In [1]: import numpy as np

In [2]: from numpy import linalg as LA

In [3]: np.set_printoptions(precision=2, suppress=True, linewidth=160)

In [4]: Q, _ = LA.qr(np.array([[1.6, -0.1, 0.4, 0.6, 0.7, 1.3, -1.6],
   ...:     [-0.1, 0.3, 0.1, 0.0, -0.2, -0.1, 0.4],
   ...:     [-0.1, 1.0, 1.1, -1.5, 0.2, -0.2, 0.5],
   ...:     [-0.1, -1.1, 0.3, 1.1, -1.7, 0.9, 0.0],
   ...:     [-0.2, -0.3, -1.0, 1.4, -0.5, 0.6, 0.6],
   ...:     [2.0, 0.4, 1.7, 0.2, 0.1, 1.0, 1.9],
   ...:     [-0.1, 1.4, 0.7, 0.2, 0.1, 0.3, -1.1]]))

In [5]: ev = np.array([-3, -5, 3, -4, -2, 4, 4])

In [6]: F = Q @ np.diag(ev) @ Q.T

In [7]: F
Out[7]: 
array([[ 0.69,  1.04,  1.32, -0.1 ,  1.06, -2.71,  0.35],
       [ 1.04,  2.46, -1.43,  0.3 , -1.89, -0.83, -0.45],
       [ 1.32, -1.43,  0.19,  3.15,  0.49, -0.79, -0.51],
       [-0.1 ,  0.3 ,  3.15, -0.83, -2.13,  0.17,  0.44],
       [ 1.06, -1.89,  0.49, -2.13, -0.38, -0.78, -0.35],
       [-2.71, -0.83, -0.79,  0.17, -0.78, -1.  , -0.39],
       [ 0.35, -0.45, -0.51,  0.44, -0.35, -0.39, -4.14]])

In [8]: round(LA.eigvalsh(F).min(), 2)
Out[8]: np.float64(-5.0)

In [9]: arr = np.load("out1.npy")

In [10]: arr
Out[10]: 
array([[1, 0, 1, 0, 1, 0, 1, 1, 2],
       [0, 1, 0, 1, 2, 2, 1, 0, 0],
       [0, 0, 2, 1, 1, 1, 0, 0, 2],
       [0, 0, 0, 1, 1, 2, 1, 2, 0],
       [0, 0, 0, 0, 0, 0, 0, 1, 0],
       [0, 0, 0, 0, 0, 1, 2, 2, 1],
       [0, 0, 0, 0, 0, 0, 0, 0, 2],
       [0, 0, 0, 0, 0, 0, 0, 0, 2],
       [0, 0, 0, 0, 0, 0, 0, 0, 1]])

In [11]: U, s, vt = LA.svd(arr)

In [12]: np.argmax(s[:-1] / (s[1:] + 1e-6)) + 1
Out[12]: np.int64(7)

In [13]: s.round(2) + 0
Out[13]: array([5.77, 3.88, 2.89, 1.6 , 1.37, 0.88, 0.35, 0.  , 0.  ])

In [14]: A2 = U[:, :7] @ np.diag(s[:7]) @ vt[:7]

In [15]: round(float(LA.norm(arr - A2, 2)), 2), np.round(s[7], 2)
Out[15]: (0.0, np.float64(0.0))

In [16]: round(float(LA.norm(arr - A2) / LA.norm(arr)), 2)
Out[16]: 0.0

In [17]: U, s, vt = LA.svd(arr)

In [18]: vecs = vt[:(s > 1e-8).sum()]

In [19]: rng = np.random.default_rng(30571)

In [20]: vec = arr[5] + -1 * arr[0] + rng.integers(2) * np.eye(9)[4]

In [21]: vec
Out[21]: array([-1.,  0., -1.,  0., -1.,  1.,  1.,  1., -1.])

In [22]: np.round(LA.norm(vec - vecs.T @ vecs @ vec), 2)
Out[22]: np.float64(0.0)

In [23]: np.allclose(vecs.T @ vecs @ vec, vec)
Out[23]: True

In [24]: np.diag(vecs.T @ vecs)
Out[24]: array([0.65, 0.72, 0.98, 0.31, 0.72, 0.69, 0.92, 1.  , 1.  ])

In [25]: idx = rng.permutation(9)

In [26]: idx
Out[26]: array([2, 5, 7, 4, 1, 0, 3, 6, 8])

In [27]: A2 = arr[idx][:, idx]

In [28]: np.allclose(A2, arr)
Out[28]: False

In [29]: A2
Out[29]: 
array([[2, 1, 0, 1, 0, 0, 1, 0, 2],
       [0, 1, 2, 0, 0, 0, 0, 2, 1],
       [0, 0, 0, 0, 0, 0, 0, 0, 2],
       [0, 0, 1, 0, 0, 0, 0, 0, 0],
       [0, 2, 0, 2, 1, 0, 1, 1, 0],
       [1, 0, 1, 1, 0, 1, 0, 1, 2],
       [0, 2, 2, 1, 0, 0, 1, 1, 0],
       [0, 0, 0, 0, 0, 0, 0, 0, 2],
       [0, 0, 0, 0, 0, 0, 0, 0, 1]])

In [30]: rank = LA.matrix_rank(arr)

In [31]: rank
Out[31]: np.int64(7)

In [32]: null = LA.svd(arr)[2][rank:].T

In [33]: LA.matrix_rank(arr.T @ arr), LA.matrix_rank(arr @ arr.T)
Out[33]: (np.int64(7), np.int64(7))

In [34]: [int(LA.matrix_rank(np.delete(arr, i, axis=0))) for i in range(9)]
Out[34]: [6, 6, 6, 6, 6, 6, 7, 7, 7]

In [35]: np.round(null @ null.T, 2) + 0
Out[35]: 
array([[ 0.35,  0.3 ,  0.04,  0.04, -0.3 ,  0.17, -0.09,  0.  ,  0.  ],
       [ 0.3 ,  0.28,  0.02,  0.14, -0.28,  0.1 , -0.05,  0.  ,  0.  ],
       [ 0.04,  0.02,  0.02, -0.09, -0.02,  0.08, -0.04,  0.  ,  0.  ],
       [ 0.04,  0.14, -0.09,  0.69, -0.14, -0.37,  0.18,  0.  ,  0.  ],
       [-0.3 , -0.28, -0.02, -0.14,  0.28, -0.1 ,  0.05,  0.  ,  0.  ],
       [ 0.17,  0.1 ,  0.08, -0.37, -0.1 ,  0.31, -0.15,  0.  ,  0.  ],
       [-0.09, -0.05, -0.04,  0.18,  0.05, -0.15,  0.08,  0.  ,  0.  ],
       [ 0.  ,  0.  ,  0.  ,  0.  ,  0.  ,  0.  ,  0.  ,  0.  ,  0.  ],
       [ 0.  ,  0.  ,  0.  ,  0.  ,  0.  ,  0.  ,  0.  ,  0.  ,  0.  ]])

In [36]: [int(LA.matrix_rank(LA.matrix_power(arr, p))) for p in range(1, 10)]
Out[36]: [7, 6, 6, 6, 6, 6, 6, 6, 6]

In [37]: data = np.loadtxt("block2.csv", delimiter=",")

In [38]: data
Out[38]: 
array([[0.65, 0.3 , 0.14, 0.25, 0.16, 0.14, 0.11],
       [0.3 , 0.14, 0.06, 0.11, 0.07, 0.06, 0.05],
       [0.14, 0.06, 0.03, 0.05, 0.03, 0.03, 0.02],
       [0.25, 0.11, 0.05, 0.09, 0.06, 0.05, 0.04],
       [0.16, 0.07, 0.03, 0.06, 0.04, 0.03, 0.03],
       [0.14, 0.06, 0.03, 0.05, 0.03, 0.03, 0.02],
       [0.11, 0.05, 0.02, 0.04, 0.03, 0.02, 0.02]])

In [39]: np.abs(np.diag(LA.qr(data)[1])) > 1e-9
Out[39]: array([ True, False, False, False, False, False, False])

In [40]: data @ LA.pinv(data) @ data
Out[40]: 
array([[0.65, 0.3 , 0.14, 0.25, 0.16, 0.14, 0.11],
       [0.3 , 0.14, 0.06, 0.11, 0.07, 0.06, 0.05],
       [0.14, 0.06, 0.03, 0.05, 0.03, 0.03, 0.02],
       [0.25, 0.11, 0.05, 0.09, 0.06, 0.05, 0.04],
       [0.16, 0.07, 0.03, 0.06, 0.04, 0.03, 0.03],
       [0.14, 0.06, 0.03, 0.05, 0.03, 0.03, 0.02],
       [0.11, 0.05, 0.02, 0.04, 0.03, 0.02, 0.02]])

In [41]: LA.lstsq(data[:-1].T, data[-1])[2]
Out[41]: np.int32(1)

In [42]: np.allclose(data[:-1].T @ LA.lstsq(data[:-1].T, data[-1])[0], data[-1])
Out[42]: True

In [43]: vec = np.array([9, 3, 8, 5, 0, 5, 8])

In [44]: np.trace(data)
Out[44]: np.float64(1.0)

In [45]: data @ data @ vec
Out[45]: array([10.66,  4.89,  2.22,  4.  ,  2.67,  2.22,  1.78])

In [46]: LA.eigvalsh(2 * data - np.eye(7))
Out[46]: array([-1., -1., -1., -1., -1., -1.,  1.])

In [47]: np.eye(7) - data
Out[47]: 
array([[ 0.35, -0.3 , -0.14, -0.25, -0.16, -0.14, -0.11],
       [-0.3 ,  0.86, -0.06, -0.11, -0.07, -0.06, -0.05],
       [-0.14, -0.06,  0.97, -0.05, -0.03, -0.03, -0.02],
       [-0.25, -0.11, -0.05,  0.91, -0.06, -0.05, -0.04],
       [-0.16, -0.07, -0.03, -0.06,  0.96, -0.03, -0.03],
       [-0.14, -0.06, -0.03, -0.05, -0.03,  0.97, -0.02],
       [-0.11, -0.05, -0.02, -0.04, -0.03, -0.02,  0.98]])

In [48]: ev, vecs = LA.eigh(data)

In [49]: vecs @ np.diag(ev) @ vecs.T
Out[49]: 
array([[0.65, 0.3 , 0.14, 0.25, 0.16, 0.14, 0.11],
       [0.3 , 0.14, 0.06, 0.11, 0.08, 0.06, 0.05],
       [0.14, 0.06, 0.03, 0.05, 0.03, 0.03, 0.02],
       [0.25, 0.11, 0.05, 0.09, 0.06, 0.05, 0.04],
       [0.16, 0.08, 0.03, 0.06, 0.04, 0.03, 0.03],
       [0.14, 0.06, 0.03, 0.05, 0.03, 0.03, 0.02],
       [0.11, 0.05, 0.02, 0.04, 0.03, 0.02, 0.02]])

In [50]: np.round(LA.eigvalsh(data @ data), 2) + 0
Out[50]: array([0., 0., 0., 0., 0., 0., 1.])

In [51]: np.argsort(-LA.norm(data, axis=0).round(6), kind="stable")[:3]
Out[51]: array([0, 1, 3])

In [52]: W0 = np.load("mat.npy")

In [53]: W0
Out[53]: 
array([[ 3,  3, -3,  7, -4, -8, -4, -1],
       [ 3,  1, -7,  4,  2, -6, -4, -4],
       [ 3,  1, -7,  4,  2, -6, -4, -4],
       [-4,  7, -5, -6,  7,  0,  8, -9]])

In [54]: W1 = np.array([[0, -2, -5, -2, 4],
    ...:     [-5, 1, -4, 0, -3],
    ...:     [-3, 2, 5, 2, 4],
    ...:     [2, -4, -5, -1, 3],
    ...:     [-1, -2, -3, -3, 5],
    ...:     [3, 3, -1, -2, 3],
    ...:     [4, 4, 0, 0, -1],
    ...:     [-2, 2, 5, 1, -1]])

In [55]: b = np.array([-5, 2, 2, 7, 9])

In [56]: act = np.maximum(W0 @ W1 + b, 0)

In [57]: (act > 0).mean(axis=0)
Out[57]: array([0.25, 0.25, 0.  , 0.25, 0.5 ])

In [58]: (act > 0).astype(int)
Out[58]: 
array([[0, 0, 0, 1, 0],
       [0, 0, 0, 0, 1],
       [0, 0, 0, 0, 1],
       [1, 1, 0, 0, 0]])

In [59]: act
Out[59]: 
array([[ 0,  0,  0, 15,  0],
       [ 0,  0,  0,  0,  2],
       [ 0,  0,  0,  0,  2],
       [ 6, 31,  0,  0,  0]])

In [60]: basis = np.array([[2, 1], [0, -2], [-1, 0], [-2, 1], [-1, 2]])

In [61]: W1 @ basis
Out[61]: 
array([[  5,  10],
       [ -3, -13],
       [-19,   3],
       [  8,  15],
       [  2,  10],
       [  8,   1],
       [  9,  -6],
       [-10,  -7]])

In [62]: J = 3 * np.eye(5) + np.ones((5, 5))

In [63]: J
Out[63]: 
array([[4., 1., 1., 1., 1.],
       [1., 4., 1., 1., 1.],
       [1., 1., 4., 1., 1.],
       [1., 1., 1., 4., 1.],
       [1., 1., 1., 1., 4.]])

In [64]: vec = np.array([-1, 3, 1, 3, -1, -2, 3])

In [65]: y = F @ vec

In [66]: y
Out[66]: array([  8.86,   8.  ,   3.57,   4.78, -11.73,   1.55, -12.15])

In [67]: np.round(LA.solve(F.T, F[6]), 2) + 0
Out[67]: array([0., 0., 0., 0., 0., 0., 1.])

In [68]: LA.solve(F, y)
Out[68]: array([-1.,  3.,  1.,  3., -1., -2.,  3.])

In [69]: A2 = LA.inv(J)

In [70]: LA.inv(A2)
Out[70]: 
array([[4., 1., 1., 1., 1.],
       [1., 4., 1., 1., 1.],
       [1., 1., 4., 1., 1.],
       [1., 1., 1., 4., 1.],
       [1., 1., 1., 1., 4.]])

In [71]: (np.abs(A2) > 1e-9).astype(int)
Out[71]: 
array([[1, 1, 1, 1, 1],
       [1, 1, 1, 1, 1],
       [1, 1, 1, 1, 1],
       [1, 1, 1, 1, 1],
       [1, 1, 1, 1, 1]])

In [72]: np.round(LA.det(J) * LA.det(A2), 2)
Out[72]: np.float64(1.0)

In [73]: round(LA.cond(J), 2)
Out[73]: np.float64(2.67)

In [74]: np.allclose(A2, J.T)
Out[74]: False

In [75]: np.round(LA.slogdet(J)[0], 2)
Out[75]: np.float64(1.0)

In [76]: vec = np.ones(5)

In [77]: for _ in range(5):
    ...:     vec = J @ vec
    ...:     vec /= LA.norm(vec)
    ...:     print(round(vec @ J @ vec, 2))
    ...: 
8.0
8.0
8.0
8.0
8.0

In [78]: vec
Out[78]: array([0.45, 0.45, 0.45, 0.45, 0.45])

In [79]: ev, vecs = LA.eig(J)

In [80]: ev
Out[80]: array([8., 3., 3., 3., 3.])

In [81]: np.round(J @ vecs[:, 0] - ev[0] * vecs[:, 0], 2) + 0
Out[81]: array([0., 0., 0., 0., 0.])

In [82]: idx = rng.permutation(5)

In [83]: A2 = J[:, idx] * rng.choice([-1, 1], 5)

In [84]: A2
Out[84]: 
array([[ 1.,  4., -1., -1.,  1.],
       [ 4.,  1., -1., -1.,  1.],
       [ 1.,  1., -4., -1.,  1.],
       [ 1.,  1., -1., -1.,  4.],
       [ 1.,  1., -1., -4.,  1.]])

In [85]: U, _, vt = LA.svd(J.T @ A2)

In [86]: idx
Out[86]: array([1, 0, 2, 4, 3])

In [87]: A = np.loadtxt("sample9.csv", delimiter=",")

In [88]: A
Out[88]: 
array([[ 1.99,  0.99,  0.97,  0.71,  0.06,  1.02,  2.11],
       [ 2.01,  0.93,  1.02,  0.95,  0.15,  0.9 ,  2.04],
       [ 2.07,  1.11,  1.06,  1.15,  0.15,  1.08,  2.15],
       [ 2.02,  1.06,  0.8 ,  0.96,  0.1 ,  0.99,  2.02],
       [ 2.1 ,  1.1 ,  0.97,  0.98,  0.14,  1.01,  1.99],
       [ 1.94,  0.94,  1.23,  0.95,  0.05,  1.08,  1.93],
       [ 0.05, -0.11,  1.21,  1.85,  2.02,  2.07,  1.99],
       [ 0.02,  0.04,  0.94,  2.02,  2.06,  2.09,  2.04],
       [-0.05, -0.06,  1.07,  1.89,  2.02,  2.13,  2.07],
       [-0.02,  0.08,  1.07,  2.02,  2.13,  1.93,  1.99],
       [ 0.07, -0.11,  0.88,  2.01,  1.96,  1.82,  1.87],
       [ 0.22,  0.07,  1.14,  2.04,  1.99,  1.99,  2.1 ]])

In [89]: idx = rng.permutation(7)

In [90]: A2 = A[:, idx] * rng.choice([-1, 1], 7)

In [91]: A2
Out[91]: 
array([[-1.99,  0.99, -0.06, -1.02, -2.11, -0.97,  0.71],
       [-2.01,  0.93, -0.15, -0.9 , -2.04, -1.02,  0.95],
       [-2.07,  1.11, -0.15, -1.08, -2.15, -1.06,  1.15],
       [-2.02,  1.06, -0.1 , -0.99, -2.02, -0.8 ,  0.96],
       [-2.1 ,  1.1 , -0.14, -1.01, -1.99, -0.97,  0.98],
       [-1.94,  0.94, -0.05, -1.08, -1.93, -1.23,  0.95],
       [-0.05, -0.11, -2.02, -2.07, -1.99, -1.21,  1.85],
       [-0.02,  0.04, -2.06, -2.09, -2.04, -0.94,  2.02],
       [ 0.05, -0.06, -2.02, -2.13, -2.07, -1.07,  1.89],
       [ 0.02,  0.08, -2.13, -1.93, -1.99, -1.07,  2.02],
       [-0.07, -0.11, -1.96, -1.82, -1.87, -0.88,  2.01],
       [-0.22,  0.07, -1.99, -1.99, -2.1 , -1.14,  2.04]])

In [92]: U, _, vt = LA.svd(A.T @ A2)

In [93]: idx
Out[93]: array([0, 1, 4, 5, 6, 2, 3])

In [94]: np.round(U @ vt, 2) + 0
Out[94]: 
array([[-1.,  0.,  0.,  0.,  0.,  0.,  0.],
       [ 0.,  1.,  0.,  0.,  0.,  0.,  0.],
       [ 0.,  0.,  0.,  0.,  0., -1.,  0.],
       [ 0.,  0.,  0.,  0.,  0.,  0.,  1.],
       [ 0.,  0., -1.,  0.,  0.,  0.,  0.],
       [ 0.,  0.,  0., -1.,  0.,  0.,  0.],
       [ 0.,  0.,  0.,  0., -1.,  0.,  0.]])
